$ python -q
>>> import numpy as np
>>> np.set_printoptions(suppress=True, linewidth=160)
>>> F = np.loadtxt("out4.csv", delimiter=",")
>>> F
array([[22.04, -0.76,  9.22],
       [19.79, -0.05, 10.36],
       [19.98, -0.53, 10.83],
       [19.99,  0.98,  8.57],
       [18.92, -2.14,  9.63],
       [21.31, -1.46, 10.08],
       [19.6 , -1.03, 10.29],
       [19.6 , -0.05, 10.  ],
       [19.97,  0.03,  9.86],
       [19.1 , -1.87, 10.43],
       [19.23, -1.71,  9.39],
       [19.92, -1.62, 10.49],
       [19.51,  0.12,  8.34],
       [19.15, -0.86, 10.37],
       [19.34,  0.77, 12.5 ],
       [21.4 ,  1.44,  9.77],
       [19.39, -0.93, 11.14],
       [19.81, -0.98, 10.96],
       [17.92,  1.21,  9.51],
       [19.49, -0.87,  8.95],
       [20.75,  1.02,  9.99],
       [20.51,  0.67, 11.24],
       [20.05,  0.22,  9.85],
       [21.87,  2.36, 11.39],
       [19.53,  0.68,  8.52],
       [19.29,  1.15, 11.34]])
>>> def softmax(z):
...     e = np.exp(z - z.max(axis=-1, keepdims=True))
...     return e / e.sum(axis=-1, keepdims=True)
... 
>>> np.round(softmax(F[3] + 3), 2) + 0
array([1., 0., 0.])
>>> S = F @ F.T / np.sqrt(3)
>>> np.round(softmax(S)[3] @ F, 2)
array([21.87,  2.36, 11.39])
>>> D = np.linalg.norm(F[:, None] - F[None], axis=-1)
>>> np.linalg.matrix_rank(D ** 2)
np.int64(5)
>>> print(D[:5, :5].round(2))
[[0.   2.62 2.62 2.77 3.44]
 [2.62 0.   0.7  2.07 2.38]
 [2.62 0.7  0.   2.72 2.27]
 [2.77 2.07 2.72 0.   3.46]
 [3.44 2.38 2.27 3.46 0.  ]]
>>> D.mean(axis=1).argmax()
np.int64(23)
>>> arr = np.load("arr.npy")
>>> arr
array([[-1.84,  0.68, -3.76],
       [-2.73,  1.08, -5.34],
       [ 8.  , -4.86,  3.25],
       [-2.02,  0.27, -3.71],
       [ 7.04, -5.47,  3.32],
       [-2.45, -1.36, -3.92],
       [-1.45, -1.02, -5.36],
       [ 4.87, -6.07,  3.26],
       [-1.7 ,  1.62, -2.57],
       [ 7.05, -4.54,  2.26],
       [-1.23,  1.05, -3.8 ],
       [-1.5 , -0.03, -1.74],
       [-1.56,  0.89, -4.61],
       [ 8.8 , -5.73,  4.67],
       [ 7.49, -5.27,  2.77],
       [-1.15,  2.22, -3.06],
       [ 7.77, -4.1 ,  3.45],
       [ 8.04, -4.18,  2.17]])
>>> W2 = arr[[14, 7]].astype(float)
>>> for _ in range(7):
...     z = np.linalg.norm(arr[:, None] - W2, axis=-1).argmin(axis=1)
...     W2 = np.array([arr[z == j].mean(axis=0) for j in range(2)])
... 
>>> print(z)
[1 1 0 1 0 1 1 0 1 0 1 1 1 0 0 1 0 0]
>>> np.abs(W2[1] - W2[0]).argmax()
np.int64(0)
>>> W2.round(2)
array([[ 7.38, -5.03,  3.14],
       [-1.76,  0.54, -3.79]])
>>> out = np.c_[arr[:, :1] @ np.array([[-2]]), np.array([-5, -4, 1, -9, 1, -9, -7, 7, 8, -2, -2, -3, 6, -3, -3, -7, 7, 0])]
>>> out
array([[  3.68,  -5.  ],
       [  5.46,  -4.  ],
       [-16.  ,   1.  ],
       [  4.04,  -9.  ],
       [-14.08,   1.  ],
       [  4.9 ,  -9.  ],
       [  2.9 ,  -7.  ],
       [ -9.74,   7.  ],
       [  3.4 ,   8.  ],
       [-14.1 ,  -2.  ],
       [  2.46,  -2.  ],
       [  3.  ,  -3.  ],
       [  3.12,   6.  ],
       [-17.6 ,  -3.  ],
       [-14.98,  -3.  ],
       [  2.3 ,  -7.  ],
       [-15.54,   7.  ],
       [-16.08,   0.  ]])
>>> np.round(np.linalg.norm(out - arr @ np.linalg.lstsq(arr, out)[0], axis=0), 2) + 0
array([ 0.  , 19.82])
>>> print(np.round(np.linalg.lstsq(arr, out[:, 0])[0], 2) + 0)
[-2.  0.  0.]
>>> print(np.round(np.linalg.norm(np.linalg.qr(arr)[0].T @ out, axis=0) ** 2 / ((out ** 2).sum(axis=0) + 1e-12), 2))
[1.   0.27]
>>> m1 = np.loadtxt("sample11.csv", delimiter=",")
>>> print(m1)
[[-1. -1. -1. -1.]
 [-1. -2. -2. -2.]
 [-1. -2. -3. -3.]
 [-1. -2. -3. -4.]]
>>> # symmetric
>>> Q, Rm = np.linalg.qr(arr)
>>> np.allclose(Rm.T @ Rm, arr.T @ arr)
True
>>> np.round(np.abs(np.diag(Rm)), 2)
array([21.89,  5.41,  9.68])
>>> Rm.round(2)
array([[ 21.89, -13.81,  11.7 ],
       [  0.  ,   5.41,   2.85],
       [  0.  ,   0.  ,   9.68]])
>>> np.round(Q @ Rm, 2)
array([[-1.84,  0.68, -3.76],
       [-2.73,  1.08, -5.34],
       [ 8.  , -4.86,  3.25],
       [-2.02,  0.27, -3.71],
       [ 7.04, -5.47,  3.32],
       [-2.45, -1.36, -3.92],
       [-1.45, -1.02, -5.36],
       [ 4.87, -6.07,  3.26],
       [-1.7 ,  1.62, -2.57],
       [ 7.05, -4.54,  2.26],
       [-1.23,  1.05, -3.8 ],
       [-1.5 , -0.03, -1.74],
       [-1.56,  0.89, -4.61],
       [ 8.8 , -5.73,  4.67],
       [ 7.49, -5.27,  2.77],
       [-1.15,  2.22, -3.06],
       [ 7.77, -4.1 ,  3.45],
       [ 8.04, -4.18,  2.17]])
>>> print(round(abs(Rm[0, 0]), 2), np.round(np.linalg.norm(arr[:, 0]), 2))
21.89 21.89
>>> print(np.round(np.trace(Q @ Q.T), 2))
3.0
>>> np.round(Q.T @ Q, 2) + 0
array([[1., 0., 0.],
       [0., 1., 0.],
       [0., 0., 1.]])
>>> G = np.cov(arr, rowvar=False)
>>> print(G.shape)
(3, 3)
>>> G.round(2)
array([[ 22.57, -13.06,  16.78],
       [-13.06,   8.97, -10.04],
       [ 16.78, -10.04,  13.51]])
>>> np.round(np.corrcoef(arr.T), 2)
array([[ 1.  , -0.92,  0.96],
       [-0.92,  1.  , -0.91],
       [ 0.96, -0.91,  1.  ]])
>>> np.round(np.polyfit(arr[:, 1], arr[:, 2], 1), 2)
array([-1.12, -2.87])
>>> x0 = np.array([-1, -3, 3])
>>> h1 = np.maximum(G @ x0, 0)
>>> print(np.round(np.maximum(G @ (3 * x0), 0), 2))
[200.89   0.   161.6 ]
>>> h1.round(2)
array([66.96,  0.  , 53.87])
>>> np.round(G * (h1 > 1e-9)[:, None], 2)
array([[ 22.57, -13.06,  16.78],
       [ -0.  ,   0.  ,  -0.  ],
       [ 16.78, -10.04,  13.51]])
>>> t = np.radians(45)
>>> Rm = np.eye(4)
>>> Rm[3, 3] = Rm[2, 2] = np.cos(t)
>>> Rm[3, 2], Rm[2, 3] = -np.sin(t), np.sin(t)
>>> Rm.round(2)
array([[ 1.  ,  0.  ,  0.  ,  0.  ],
       [ 0.  ,  1.  ,  0.  ,  0.  ],
       [ 0.  ,  0.  ,  0.71,  0.71],
       [ 0.  ,  0.  , -0.71,  0.71]])
>>> out = m1 @ Rm.T
>>> print(round(np.linalg.det(Rm), 2), np.round(np.trace(Rm), 2))
1.0 3.41
>>> out.round(2) + 0
array([[-1.  , -1.  , -1.41,  0.  ],
       [-1.  , -2.  , -2.83,  0.  ],
       [-1.  , -2.  , -4.24,  0.  ],
       [-1.  , -2.  , -4.95, -0.71]])
>>> np.allclose(np.linalg.norm(m1, axis=1), np.linalg.norm(out, axis=1))
True
>>> print(np.round(np.abs(out - m1).max(axis=0), 2))
[0.   0.   1.95 3.29]
>>> np.allclose(m1 @ m1.T, out @ out.T)
True
>>> round(np.linalg.eigvalsh(m1).min(), 2)
np.float64(-8.29)
>>> rng = np.random.default_rng(2710)
>>> feats = np.eye(4, dtype=int)[rng.permutation(4)]
>>> feats
array([[0, 0, 0, 1],
       [1, 0, 0, 0],
       [0, 0, 1, 0],
       [0, 1, 0, 0]])
>>> f, g = feats[2], feats[3]
>>> print(f @ g)
0
>>> pr = (f @ g) / (f @ f) * f
>>> np.outer(f, g)
array([[0, 0, 0, 0],
       [0, 0, 0, 0],
       [0, 1, 0, 0],
       [0, 0, 0, 0]])
>>> np.round(np.linalg.norm(f + g) ** 2 + np.linalg.norm(f - g) ** 2, 2)
np.float64(4.0)
>>> print(pr)
[0. 0. 0. 0.]
>>> print((g - pr) @ f)
0.0
>>> np.round(np.linalg.norm(feats, axis=1), 2)
array([1., 1., 1., 1.])
>>> np.round(np.linalg.norm(feats) ** 2 / np.linalg.norm(feats, 2) ** 2, 2)
np.float64(4.0)
>>> round(float(np.linalg.norm(feats[2], 1)), 2), round(np.linalg.norm(feats[2], np.inf), 2)
(1.0, np.float64(1.0))
>>> round(np.linalg.norm(feats, 2), 2)
np.float64(1.0)
>>> z = rng.permutation(4)
>>> z
array([2, 0, 1, 3])
>>> out = feats[z][:, z]
>>> np.round(np.linalg.det(out), 2), np.round(np.linalg.det(feats[z]), 2)
(np.float64(1.0), np.float64(1.0))
>>> feats.sum(axis=1)
array([1, 1, 1, 1])
>>> feats @ np.ones(4)
array([1., 1., 1., 1.])
>>> pr = np.eye(4)[3]
>>> for _ in range(4):
...     pr = pr @ feats
...     print(pr.round(2))
... 
[0. 1. 0. 0.]
[1. 0. 0. 0.]
[0. 0. 0. 1.]
[0. 1. 0. 0.]
>>> out = feats / np.sqrt((feats ** 2).mean(axis=1, keepdims=True))
>>> np.linalg.matrix_rank(out) == np.linalg.matrix_rank(feats)
np.True_
>>> out[0]
array([0., 0., 0., 2.])
>>> np.linalg.matrix_rank(feats - feats.mean(axis=1, keepdims=True))
np.int64(3)
>>> np.round(np.linalg.norm(out, axis=1), 2)
array([2., 2., 2., 2.])
>>> X = np.array([[-1, -2, 2, -2], [1, 2, 1, -1], [0, -2, 0, -2], [-2, 0, -1, 0]])
>>> X[:, 1] = 4 * X[:, 0]
>>> print(X)
[[-1 -4  2 -2]
 [ 1  4  1 -1]
 [ 0  0  0 -2]
 [-2 -8 -1  0]]
>>> left, sigma, VT = np.linalg.svd(X)
>>> np.argmax(sigma[:-1] / (sigma[1:] + 1e-6)) + 1
np.int64(3)
>>> sigma.round(2) + 0
array([10.12,  3.57,  1.4 ,  0.  ])
>>> out = left[:, :3] @ np.diag(sigma[:3]) @ VT[:3]
>>> print(np.linalg.matrix_rank(X, rtol=0.05))
3
>>> print(out.round(2) + 0)
[[-1. -4.  2. -2.]
 [ 1.  4.  1. -1.]
 [ 0.  0.  0. -2.]
 [-2. -8. -1.  0.]]
>>> (X - X.T) / 2
array([[ 0. , -2.5,  1. ,  0. ],
       [ 2.5,  0. ,  0.5,  3.5],
       [-1. , -0.5,  0. , -0.5],
       [ 0. , -3.5,  0.5,  0. ]])
>>> np.linalg.determinant(X)
Traceback (most recent call last):
  File "<python-input-94>", line 1, in <module>
    np.linalg.determinant(X)
    ^^^^^^^^^^^^^^^^^^^^^
AttributeError: module 'numpy.linalg' has no attribute 'determinant'
>>> X @ X
array([[  1,   4,  -4,   2],
       [  5,  20,   7,  -8],
       [  4,  16,   2,   0],
       [ -6, -24, -12,  14]])
>>> np.round(softmax(m1).sum(axis=1), 2)
array([1., 1., 1., 1.])
>>> print(np.round(softmax(m1[2]), 2))
[0.61 0.22 0.08 0.08]
>>> S = m1 @ m1.T / np.sqrt(4)
>>> print(np.round(softmax(S + np.triu(np.full(S.shape, -np.inf), 1)), 2) + 0)
[[1.   0.   0.   0.  ]
 [0.05 0.95 0.   0.  ]
 [0.   0.05 0.95 0.  ]
 [0.   0.   0.12 0.88]]
>>> print(np.round(softmax(S), 2) + 0)
[[0.03 0.12 0.32 0.53]
 [0.   0.04 0.26 0.7 ]
 [0.   0.01 0.18 0.81]
 [0.   0.   0.12 0.88]]
>>> np.abs(np.diag(np.linalg.qr(X)[1])) > 1e-9
array([ True, False,  True,  True])
>>> np.linalg.lstsq(X[:-1].T, X[-1])[2]
np.int32(3)
>>> np.allclose(X[:-1].T @ np.linalg.lstsq(X[:-1].T, X[-1])[0], X[-1])
True
